$ ipython --no-banner

In [1]: import numpy as np

In [2]: np.set_printoptions(precision=2, suppress=True, linewidth=140, sign=" ")

In [3]: mat = np.loadtxt("x.csv", delimiter=",")

In [4]: mat
Out[4]: 
array([[-1., -2.,  0.,  0., -2.,  0.,  0.,  0.,  0.,  0.,  0.,  0.],
       [-2., -1.,  0.,  0., -2.,  0.,  0.,  0.,  0.,  0.,  0.,  0.],
       [ 0.,  0., -1.,  0.,  0., -2., -2.,  0., -2.,  0.,  0.,  0.],
       [ 0.,  0.,  0., -1.,  0.,  0.,  0., -2.,  0., -2., -2., -2.],
       [-2., -2.,  0.,  0., -1.,  0.,  0.,  0.,  0.,  0.,  0.,  0.],
       [ 0.,  0., -2.,  0.,  0., -1., -2.,  0., -2.,  0.,  0.,  0.],
       [ 0.,  0., -2.,  0.,  0., -2., -1.,  0., -2.,  0.,  0.,  0.],
       [ 0.,  0.,  0., -2.,  0.,  0.,  0., -1.,  0., -2., -2., -2.],
       [ 0.,  0., -2.,  0.,  0., -2., -2.,  0., -1.,  0.,  0.,  0.],
       [ 0.,  0.,  0., -2.,  0.,  0.,  0., -2.,  0., -1., -2., -2.],
       [ 0.,  0.,  0., -2.,  0.,  0.,  0., -2.,  0., -2., -1., -2.],
       [ 0.,  0.,  0., -2.,  0.,  0.,  0., -2.,  0., -2., -2., -1.]])

In [5]: O, V = np.linalg.qr(mat[:, :8])[0], np.linalg.qr(mat[:, 8:])[0]

In [6]: sig = np.linalg.svd(O.T @ V, compute_uv=False)

In [7]: sig.round(2) + 0
Out[7]: array([ 0.97,  0.95,  0.  ,  0.  ])

In [8]: np.round(np.linalg.norm(O @ O.T - V @ V.T, 2), 2)
Out[8]: np.float64(1.0)

In [9]: [round(float(np.linalg.det(mat[:i, :i])), 2) + 0 for i in range(1, 13)]
Out[9]: 
[-1.0,
 -3.0,
 3.0,
 -3.0,
 -5.0,
 -15.0,
 -25.0,
 -75.0,
 -105.0,
 -175.0,
 -245.0,
 -315.0]

In [10]: np.all(np.linalg.eigvalsh(mat) > 0)
Out[10]: np.False_

In [11]: w, V = np.linalg.eigh(mat)

In [12]: (w > 1e-8).sum(), (w < -1e-8).sum()
Out[12]: (np.int64(9), np.int64(3))

In [13]: np.unique(w.round(6) + 0, return_counts=True)[1]
Out[13]: array([ 1,  1,  1,  9])

In [14]: np.round(V.T @ V, 2) + 0
Out[14]: 
array([[ 1.,  0.,  0.,  0.,  0.,  0.,  0.,  0.,  0.,  0.,  0.,  0.],
       [ 0.,  1.,  0.,  0.,  0.,  0.,  0.,  0.,  0.,  0.,  0.,  0.],
       [ 0.,  0.,  1.,  0.,  0.,  0.,  0.,  0.,  0.,  0.,  0.,  0.],
       [ 0.,  0.,  0.,  1.,  0.,  0.,  0.,  0.,  0.,  0.,  0.,  0.],
       [ 0.,  0.,  0.,  0.,  1.,  0.,  0.,  0.,  0.,  0.,  0.,  0.],
       [ 0.,  0.,  0.,  0.,  0.,  1.,  0.,  0.,  0.,  0.,  0.,  0.],
       [ 0.,  0.,  0.,  0.,  0.,  0.,  1.,  0.,  0.,  0.,  0.,  0.],
       [ 0.,  0.,  0.,  0.,  0.,  0.,  0.,  1.,  0.,  0.,  0.,  0.],
       [ 0.,  0.,  0.,  0.,  0.,  0.,  0.,  0.,  1.,  0.,  0.,  0.],
       [ 0.,  0.,  0.,  0.,  0.,  0.,  0.,  0.,  0.,  1.,  0.,  0.],
       [ 0.,  0.,  0.,  0.,  0.,  0.,  0.,  0.,  0.,  0.,  1.,  0.],
       [ 0.,  0.,  0.,  0.,  0.,  0.,  0.,  0.,  0.,  0.,  0.,  1.]])

In [15]: np.linalg.eigvalsh(mat + -2 * np.eye(12))
Out[15]: array([-11.,  -9.,  -7.,  -1.,  -1.,  -1.,  -1.,  -1.,  -1.,  -1.,  -1.,  -1.])

In [16]: np.linalg.eigvalsh(mat @ mat)
Out[16]: array([  1.,   1.,   1.,   1.,   1.,   1.,   1.,   1.,   1.,  25.,  49.,  81.])

In [17]: np.round(V @ np.diag(w) @ V.T, 2) + 0
Out[17]: 
array([[-1., -2.,  0.,  0., -2.,  0.,  0.,  0.,  0.,  0.,  0.,  0.],
       [-2., -1.,  0.,  0., -2.,  0.,  0.,  0.,  0.,  0.,  0.,  0.],
       [ 0.,  0., -1.,  0.,  0., -2., -2.,  0., -2.,  0.,  0.,  0.],
       [ 0.,  0.,  0., -1.,  0.,  0.,  0., -2.,  0., -2., -2., -2.],
       [-2., -2.,  0.,  0., -1.,  0.,  0.,  0.,  0.,  0.,  0.,  0.],
       [ 0.,  0., -2.,  0.,  0., -1., -2.,  0., -2.,  0.,  0.,  0.],
       [ 0.,  0., -2.,  0.,  0., -2., -1.,  0., -2.,  0.,  0.,  0.],
       [ 0.,  0.,  0., -2.,  0.,  0.,  0., -1.,  0., -2., -2., -2.],
       [ 0.,  0., -2.,  0.,  0., -2., -2.,  0., -1.,  0.,  0.,  0.],
       [ 0.,  0.,  0., -2.,  0.,  0.,  0., -2.,  0., -1., -2., -2.],
       [ 0.,  0.,  0., -2.,  0.,  0.,  0., -2.,  0., -2., -1., -2.],
       [ 0.,  0.,  0., -2.,  0.,  0.,  0., -2.,  0., -2., -2., -1.]])

In [18]: w
Out[18]: array([-9., -7., -5.,  1.,  1.,  1.,  1.,  1.,  1.,  1.,  1.,  1.])

In [19]: w1 = np.array([[4, 0],
    ...:     [5, 2],
    ...:     [3, 3],
    ...:     [1, 4],
    ...:     [1, 2],
    ...:     [0, 5],
    ...:     [1, 3],
    ...:     [0, 1],
    ...:     [5, 4],
    ...:     [0, 0],
    ...:     [3, 1],
    ...:     [5, 2]])

In [20]: b = np.array([2, 0])

In [21]: act = np.maximum(mat @ w1 + b, 0)

In [22]: np.linalg.matrix_rank(act)
Out[22]: np.int64(0)

In [23]: C = np.array([[3, 0], [-1, 0]])

In [24]: act @ C
Out[24]: 
array([[ 0.,  0.],
       [ 0.,  0.],
       [ 0.,  0.],
       [ 0.,  0.],
       [ 0.,  0.],
       [ 0.,  0.],
       [ 0.,  0.],
       [ 0.,  0.],
       [ 0.,  0.],
       [ 0.,  0.],
       [ 0.,  0.],
       [ 0.,  0.]])

In [25]: other = np.linalg.inv(mat)

In [26]: np.round(mat @ other, 2) + 0
Out[26]: 
array([[ 1.,  0.,  0.,  0.,  0.,  0.,  0.,  0.,  0.,  0.,  0.,  0.],
       [ 0.,  1.,  0.,  0.,  0.,  0.,  0.,  0.,  0.,  0.,  0.,  0.],
       [ 0.,  0.,  1.,  0.,  0.,  0.,  0.,  0.,  0.,  0.,  0.,  0.],
       [ 0.,  0.,  0.,  1.,  0.,  0.,  0.,  0.,  0.,  0.,  0.,  0.],
       [ 0.,  0.,  0.,  0.,  1.,  0.,  0.,  0.,  0.,  0.,  0.,  0.],
       [ 0.,  0.,  0.,  0.,  0.,  1.,  0.,  0.,  0.,  0.,  0.,  0.],
       [ 0.,  0.,  0.,  0.,  0.,  0.,  1.,  0.,  0.,  0.,  0.,  0.],
       [ 0.,  0.,  0.,  0.,  0.,  0.,  0.,  1.,  0.,  0.,  0.,  0.],
       [ 0.,  0.,  0.,  0.,  0.,  0.,  0.,  0.,  1.,  0.,  0.,  0.],
       [ 0.,  0.,  0.,  0.,  0.,  0.,  0.,  0.,  0.,  1.,  0.,  0.],
       [ 0.,  0.,  0.,  0.,  0.,  0.,  0.,  0.,  0.,  0.,  1.,  0.],
       [ 0.,  0.,  0.,  0.,  0.,  0.,  0.,  0.,  0.,  0.,  0.,  1.]])

In [27]: round(np.linalg.slogdet(mat)[0], 2)
Out[27]: np.float64(-1.0)

In [28]: (np.abs(other) > 1e-9).astype(int)
Out[28]: 
array([[ 1,  1,  0,  0,  1,  0,  0,  0,  0,  0,  0,  0],
       [ 1,  1,  0,  0,  1,  0,  0,  0,  0,  0,  0,  0],
       [ 0,  0,  1,  0,  0,  1,  1,  0,  1,  0,  0,  0],
       [ 0,  0,  0,  1,  0,  0,  0,  1,  0,  1,  1,  1],
       [ 1,  1,  0,  0,  1,  0,  0,  0,  0,  0,  0,  0],
       [ 0,  0,  1,  0,  0,  1,  1,  0,  1,  0,  0,  0],
       [ 0,  0,  1,  0,  0,  1,  1,  0,  1,  0,  0,  0],
       [ 0,  0,  0,  1,  0,  0,  0,  1,  0,  1,  1,  1],
       [ 0,  0,  1,  0,  0,  1,  1,  0,  1,  0,  0,  0],
       [ 0,  0,  0,  1,  0,  0,  0,  1,  0,  1,  1,  1],
       [ 0,  0,  0,  1,  0,  0,  0,  1,  0,  1,  1,  1],
       [ 0,  0,  0,  1,  0,  0,  0,  1,  0,  1,  1,  1]])

In [29]: np.linalg.inv(other)
Out[29]: 
array([[-1., -2.,  0.,  0., -2.,  0.,  0.,  0.,  0.,  0.,  0.,  0.],
       [-2., -1., -0., -0., -2., -0., -0., -0., -0., -0., -0., -0.],
       [ 0.,  0., -1.,  0.,  0., -2., -2.,  0., -2.,  0.,  0.,  0.],
       [ 0.,  0.,  0., -1.,  0.,  0.,  0., -2.,  0., -2., -2., -2.],
       [-2., -2., -0., -0., -1., -0., -0., -0., -0., -0., -0., -0.],
       [ 0.,  0., -2.,  0.,  0., -1., -2.,  0., -2.,  0.,  0.,  0.],
       [-0., -0., -2., -0., -0., -2., -1., -0., -2., -0., -0., -0.],
       [ 0.,  0.,  0., -2.,  0.,  0.,  0., -1.,  0., -2., -2., -2.],
       [-0., -0., -2., -0., -0., -2., -2., -0., -1., -0., -0., -0.],
       [ 0.,  0.,  0., -2.,  0.,  0.,  0., -2.,  0., -1., -2., -2.],
       [-0., -0., -0., -2., -0., -0., -0., -2., -0., -2., -1., -2.],
       [-0., -0., -0., -2., -0., -0., -0., -2., -0., -2., -2., -1.]])

In [30]: np.linalg.det(mat) * other
Out[30]: 
array([[-189.,  126.,    0.,    0.,  126.,    0.,    0.,    0.,    0.,    0.,    0.,    0.],
       [ 126., -189.,    0.,    0.,  126.,    0.,    0.,    0.,    0.,    0.,    0.,    0.],
       [   0.,    0., -225.,    0.,    0.,   90.,   90.,    0.,   90.,    0.,    0.,    0.],
       [   0.,    0.,    0., -245.,    0.,    0.,    0.,   70.,    0.,   70.,   70.,   70.],
       [ 126.,  126.,   -0.,   -0., -189.,   -0.,   -0.,   -0.,   -0.,   -0.,   -0.,   -0.],
       [   0.,    0.,   90.,    0.,    0., -225.,   90.,    0.,   90.,    0.,    0.,    0.],
       [  -0.,   -0.,   90.,   -0.,   -0.,   90., -225.,   -0.,   90.,   -0.,   -0.,   -0.],
       [   0.,    0.,    0.,   70.,    0.,    0.,    0., -245.,    0.,   70.,   70.,   70.],
       [  -0.,   -0.,   90.,   -0.,   -0.,   90.,   90.,   -0., -225.,   -0.,   -0.,   -0.],
       [  -0.,   -0.,   -0.,   70.,   -0.,   -0.,   -0.,   70.,   -0., -245.,   70.,   70.],
       [  -0.,   -0.,   -0.,   70.,   -0.,   -0.,   -0.,   70.,   -0.,   70., -245.,   70.],
       [  -0.,   -0.,   -0.,   70.,   -0.,   -0.,   -0.,   70.,   -0.,   70.,   70., -245.]])
